$ python -q
>>> import numpy as np
>>> np.set_printoptions(suppress=True, linewidth=120)
>>> m1 = np.vander(np.arange(4) - 2, 3, increasing=True)
>>> m1
array([[ 1, -2,  4],
       [ 1, -1,  1],
       [ 1,  0,  0],
       [ 1,  1,  1]])
>>> hat = m1 @ np.linalg.solve(m1.T @ m1, m1.T)
>>> np.round(np.trace(hat), 2)
np.float64(3.0)
>>> np.round((np.eye(4) - hat) @ m1, 2) + 0
array([[0., 0., 0.],
       [0., 0., 0.],
       [0., 0., 0.],
       [0., 0., 0.]])
>>> np.round(np.linalg.eigvalsh(hat), 2) + 0
array([0., 1., 1., 1.])
>>> np.allclose(hat @ hat, hat)
True
>>> np.round(hat @ m1[:, 1], 2) + 0
array([-2., -1.,  0.,  1.])
>>> hat.round(2)
array([[ 0.95,  0.15, -0.15,  0.05],
       [ 0.15,  0.55,  0.45, -0.15],
       [-0.15,  0.45,  0.55,  0.15],
       [ 0.05, -0.15,  0.15,  0.95]])
>>> th = np.radians(72)
>>> Rm = np.eye(3)
>>> Rm[0, 0] = Rm[2, 2] = np.cos(th)
>>> Rm[0, 2], Rm[2, 0] = -np.sin(th), np.sin(th)
>>> Rm.round(2)
array([[ 0.31,  0.  , -0.95],
       [ 0.  ,  1.  ,  0.  ],
       [ 0.95,  0.  ,  0.31]])
>>> B = m1 @ Rm.T
>>> B.round(2)
array([[-3.5 , -2.  ,  2.19],
       [-0.64, -1.  ,  1.26],
       [ 0.31,  0.  ,  0.95],
       [-0.64,  1.  ,  1.26]])
>>> np.round(np.linalg.svd(m1, compute_uv=False), 2), np.round(np.linalg.svd(B, compute_uv=False), 2)
(array([4.9 , 1.69, 1.08]), array([4.9 , 1.69, 1.08]))
>>> np.round(np.abs(B - m1).max(axis=0), 2)
array([4.5 , 0.  , 1.81])
>>> np.allclose(np.linalg.norm(m1, axis=1), np.linalg.norm(B, axis=1))
True
